$ python -q
>>> import numpy as np
>>> import numpy.linalg as la
>>> np.set_printoptions(precision=1, suppress=True, linewidth=140)
>>> def tidy(a):
...     return np.round(a, 1) + 0
... 
>>> Y = np.array([[5, 3, 1, 2, -2],
...     [-5, -1, -5, -5, 4],
...     [-4, 4, 5, -4, -1],
...     [-1, 5, -2, -2, 2],
...     [-2, -1, -1, -5, 3]])
>>> cent = np.array([[2]])
>>> arr = np.block([[Y, np.array([[1], [2], [0], [3], [3]])], [np.zeros((1, 5)), cent]])
>>> arr
array([[ 5.,  3.,  1.,  2., -2.,  1.],
       [-5., -1., -5., -5.,  4.,  2.],
       [-4.,  4.,  5., -4., -1.,  0.],
       [-1.,  5., -2., -2.,  2.,  3.],
       [-2., -1., -1., -5.,  3.,  3.],
       [ 0.,  0.,  0.,  0.,  0.,  2.]])
>>> C2 = arr.T @ arr
>>> (arr @ arr.T).shape
(6, 6)
>>> tidy(la.svd(arr, compute_uv=False) ** 2)
array([178. ,  76.2,  45.6,  11.4,   2.2,   0.6])
>>> np.diag(C2)
array([71., 52., 56., 74., 34., 27.])
>>> def softmax(z):
...     e = np.exp(z - z.max(axis=-1, keepdims=True))
...     return e / e.sum(axis=-1, keepdims=True)
... 
>>> tidy(softmax(arr[2] + 2))
array([0. , 0.3, 0.7, 0. , 0. , 0. ])
>>> tidy(softmax(arr[2]))
array([0. , 0.3, 0.7, 0. , 0. , 0. ])
>>> S = arr @ arr.T / np.sqrt(6)
>>> softmax(S).round(6).argmax(axis=1)
array([0, 1, 2, 3, 1, 3])
>>> tidy(softmax(S + np.triu(np.full(S.shape, -np.inf), 1)))
array([[1. , 0. , 0. , 0. , 0. , 0. ],
       [0. , 1. , 0. , 0. , 0. , 0. ],
       [0. , 0. , 1. , 0. , 0. , 0. ],
       [0. , 0. , 0. , 1. , 0. , 0. ],
       [0. , 1. , 0. , 0. , 0. , 0. ],
       [0.1, 0.1, 0. , 0.3, 0.3, 0.1]])
>>> Y = arr[0, 0] * arr[1:] - np.outer(arr[1:, 0], arr[0])
>>> Y
array([[  0.,  10., -20., -15.,  10.,  15.],
       [  0.,  32.,  29., -12., -13.,   4.],
       [  0.,  28.,  -9.,  -8.,   8.,  16.],
       [  0.,   1.,  -3., -21.,  11.,  17.],
       [  0.,   0.,   0.,   0.,   0.,  10.]])
>>> np.flatnonzero(~Y.round(6).any(axis=1))
array([], dtype=int64)
>>> F = np.loadtxt("x.csv", delimiter=",")
>>> F
array([[ 19.,  -9.,  -7.,   7.],
       [ -7., -19.,  -7.,   5.],
       [ -3.,  -7.,   2.,   0.],
       [ -5.,  -9.,   3., -45.]])
>>> rng = np.random.default_rng(88)
>>> lab = rng.permutation(4)
>>> lab
array([1, 2, 3, 0])
>>> Y = F[lab][:, lab]
>>> tidy(np.sort(np.abs(la.eigvals(Y))))
array([ 3.8, 20.8, 25.8, 41.8])
>>> x0 = np.array([2, 0, 5, 0])
>>> h1 = np.maximum(F @ x0, 0)
>>> F.T @ h1
array([  20., -100.,    2., -204.])
>>> np.maximum(F @ (3 * x0), 0)
array([ 9.,  0., 12., 15.])
>>> np.flatnonzero(h1 > 1e-9)
array([0, 2, 3])
>>> A = np.array([[1, -2, -1, 1, 0, 0],
...     [-2, 1, -1, 0, 1, -1],
...     [1, -1, 2, -1, 2, 0],
...     [2, -1, 2, -1, 0, -2]])
>>> A
array([[ 1, -2, -1,  1,  0,  0],
       [-2,  1, -1,  0,  1, -1],
       [ 1, -1,  2, -1,  2,  0],
       [ 2, -1,  2, -1,  0, -2]])
>>> theta = np.radians(72)
>>> r_ = np.eye(6)
>>> r_[3, 3] = r_[0, 0] = np.cos(theta)
>>> r_[3, 0], r_[0, 3] = -np.sin(theta), np.sin(theta)
>>> tidy(r_)
array([[ 0.3,  0. ,  0. ,  1. ,  0. ,  0. ],
       [ 0. ,  1. ,  0. ,  0. ,  0. ,  0. ],
       [ 0. ,  0. ,  1. ,  0. ,  0. ,  0. ],
       [-1. ,  0. ,  0. ,  0.3,  0. ,  0. ],
       [ 0. ,  0. ,  0. ,  0. ,  1. ,  0. ],
       [ 0. ,  0. ,  0. ,  0. ,  0. ,  1. ]])
>>> Y = A @ r_.T
>>> tidy(la.det(r_)), tidy(np.trace(r_))
(np.float64(1.0), np.float64(4.6))
>>> np.allclose(la.norm(A, axis=1), la.norm(Y, axis=1))
True
>>> X = np.load("m.npy")
>>> X
array([[28,  4,  0,  0],
       [ 7, 26,  9,  5],
       [ 9,  5, 63,  9],
       [ 2,  4,  2, 67]])
>>> tidy(np.abs(la.eigvals(F)).max())
np.float64(41.8)
>>> F @ F
array([[ 410.,  -14.,  -63., -227.],
       [  -4.,  428.,  183., -369.],
       [ -14.,  146.,   74.,  -56.],
       [ 184.,  600.,  -31., 1945.]])
>>> (F + F.T) / 2
array([[ 19. ,  -8. ,  -5. ,   1. ],
       [ -8. , -19. ,  -7. ,  -2. ],
       [ -5. ,  -7. ,   2. ,   1.5],
       [  1. ,  -2. ,   1.5, -45. ]])
>>> np.allclose(F, F.T)
False
>>> (F - F.T) / 2
array([[ 0. , -1. , -2. ,  6. ],
       [ 1. ,  0. ,  0. ,  7. ],
       [ 2. ,  0. ,  0. , -1.5],
       [-6. , -7. ,  1.5,  0. ]])
>>> x0 = np.array([2, 0, 1, 2])
>>> h1 = np.maximum(X @ x0, 0)
>>> X * (h1 > 1e-9)[:, None]
array([[28,  4,  0,  0],
       [ 7, 26,  9,  5],
       [ 9,  5, 63,  9],
       [ 2,  4,  2, 67]])
>>> np.maximum(X @ (3 * x0), 0)
array([168,  99, 297, 420])
>>> h1
array([ 56,  33,  99, 140])
>>> X.T @ h1
array([ 2970,  2137,  6814, 10436])
>>> K = np.loadtxt("data.csv", delimiter=",")
>>> tidy(K)
array([[ 1. , -0.3,  0. ],
       [-0.3, -0.9, -0.3],
       [ 0. , -0.3,  1. ]])
>>> O, vecs = la.qr(K[:, :2])[0], la.qr(K[:, 2:])[0]
>>> s = la.svd(O.T @ vecs, compute_uv=False)
>>> np.degrees(np.arccos(s.clip(0, 1)))
array([90.])
>>> tidy(la.norm(O @ O.T - vecs @ vecs.T, 2))
np.float64(1.0)
>>> (s > 0.9).sum()
np.int64(0)
>>> tidy(s)
array([0.])
>>> E = np.load("layer9.npy")
>>> E
array([[-0.4, -0.4,  1.1,  5.3, -0.2],
       [ 1.7,  1. , -1.4, -0.6, -3.3],
       [ 0. ,  1.7, -0.9, -0.3, -0.9],
       [-0.7, -2.3, -0.2,  3.7,  0.7],
       [ 3.7,  1.1, -4.6, -1. ,  0.9],
       [ 0. , -1.7,  2.8, -1.2,  4. ],
       [-0.6, -1.3,  2.4,  4. ,  0.1],
       [ 0.6,  0.2, -1.5, -4.2, -1.5],
       [-0.6,  0.8, -2.9, -3.2, -2.3],
       [-0.5,  2. , -1.7, -1.2, -0.6],
       [-0.2, -2.8, -0.5,  2. ,  0.5],
       [-2.4, -0.5,  0.5, -0.7,  1.6],
       [-2.2, -1.7, -3.8,  0.1, -0.8],
       [ 0.8,  3.6, -4.2,  5. ,  0.9],
       [-5.4,  2.6,  2.7, -0.4, -2.2],
       [ 3.5,  1.7,  2.7,  0.4,  0.5]])
>>> Xc = (E - E.mean(axis=0)) / E.std(axis=0)
>>> tidy(Xc.std(axis=0))
array([1., 1., 1., 1., 1.])
>>> coef = la.lstsq(np.delete(Xc, 1, axis=1), Xc[:, 1])[0]
>>> np.abs(coef).argmax()
np.int64(3)
>>> lab = rng.integers(0, 2, 3)
>>> M = np.array([[1, 3, 0], [0, 3, 3], [1, 0, 0]]) * (lab[:, None] == lab)
>>> M
array([[1, 3, 0],
       [0, 3, 3],
       [1, 0, 0]])
>>> O = M.astype(float).copy()
>>> for j in range(3):
...     O[:, j] -= O[:, :j] @ (O[:, :j].T @ O[:, j])
...     O[:, j] /= la.norm(O[:, j])
... 
>>> tidy(O.T @ M)
array([[1.4, 2.1, 0. ],
       [0. , 3.7, 2.4],
       [0. , 0. , 1.7]])
>>> tidy(la.det(M[::-1]))
np.float64(-9.0)
>>> tidy(la.eigvals(M).sum().real)
np.float64(4.0)
>>> tidy(la.det(M.T))
np.float64(9.0)
>>> hat = np.triu(np.array([[1, 3, 0], [3, 0, 0], [0, 0, 2]]), 1) + np.eye(3)
>>> Y = hat @ M @ la.inv(hat)
>>> Y
array([[ 1.,  9.,  9.],
       [ 0.,  3.,  3.],
       [ 1., -3.,  0.]])
>>> np.trace(Y), np.trace(M)
(np.float64(4.0), np.int64(4))
>>> tidy(np.poly(Y))
array([ 1., -4.,  3., -9.])
>>> hat @ M - M @ hat
array([[ 0.,  6.,  9.],
       [ 0.,  0.,  0.],
       [ 0., -3.,  0.]])
>>> tidy(la.det(Y))
np.float64(9.0)
